% ipython --no-banner

In [1]: import numpy as np

In [2]: np.set_printoptions(suppress=True, linewidth=120)

In [3]: feats = np.load("arr.npy")

In [4]: print(feats)
[[ 1.8  1.3  0.   3.5]
 [ 0.4  0.8  0.7  2.5]
 [-1.4 -0.8 -0.1 -1. ]
 [ 0.6 -1.1  1.8 -6. ]]

In [5]: vec = np.array([0, -1, 0, -1])

In [6]: y = feats @ vec

In [7]: c, lr = np.zeros(4), 1 / np.linalg.norm(feats, 2) ** 2

In [8]: for i in range(200):
   ...:     c -= lr * feats.T @ (feats @ c - y)
   ...:     if i % 50 == 0: print(i, round(np.linalg.norm(feats @ c - y), 3))
   ...: 
0 0.505
50 0.12
100 0.101
150 0.096

In [9]: print(c.round(3))
[-0.199 -0.382 -0.042 -1.144]

In [10]: print(np.round(np.linalg.cond(feats), 3))
55.619

In [11]: print(np.round(np.linalg.svd(feats, compute_uv=False), 3))
[7.811 2.67  0.994 0.14 ]

In [12]: print(np.count_nonzero(feats))
15

In [13]: print(feats.shape)
(4, 4)

In [14]: print(np.round(np.diff(feats, axis=0), 3))
[[-1.4 -0.5  0.7 -1. ]
 [-1.8 -1.6 -0.8 -3.5]
 [ 2.  -0.3  1.9 -5. ]]

In [15]: print(np.linalg.matrix_rank(feats))
4

In [16]: print(np.round(feats.sum(axis=1), 3))
[ 6.6  4.4 -3.3 -4.7]

In [17]: mat = np.load("sample2.npy")

In [18]: print(mat)
[[ 0  6 -1]
 [ 0  0 -5]
 [ 0  0  0]]

In [19]: ang = np.radians(30)

In [20]: r_ = np.eye(3)

In [21]: r_[2, 2] = r_[0, 0] = np.cos(ang)

In [22]: r_[2, 0], r_[0, 2] = -np.sin(ang), np.sin(ang)

In [23]: print(r_.round(3))
[[ 0.866  0.     0.5  ]
 [ 0.     1.     0.   ]
 [-0.5    0.     0.866]]

In [24]: M2 = mat @ r_.T

In [25]: print(round(float(np.linalg.det(r_)), 3), round(np.trace(r_), 3))
1.0 2.732

In [26]: print(M2.round(3))
[[-0.5    6.    -0.866]
 [-2.5    0.    -4.33 ]
 [ 0.     0.     0.   ]]

In [27]: print(np.allclose(mat @ mat.T, M2 @ M2.T))
True
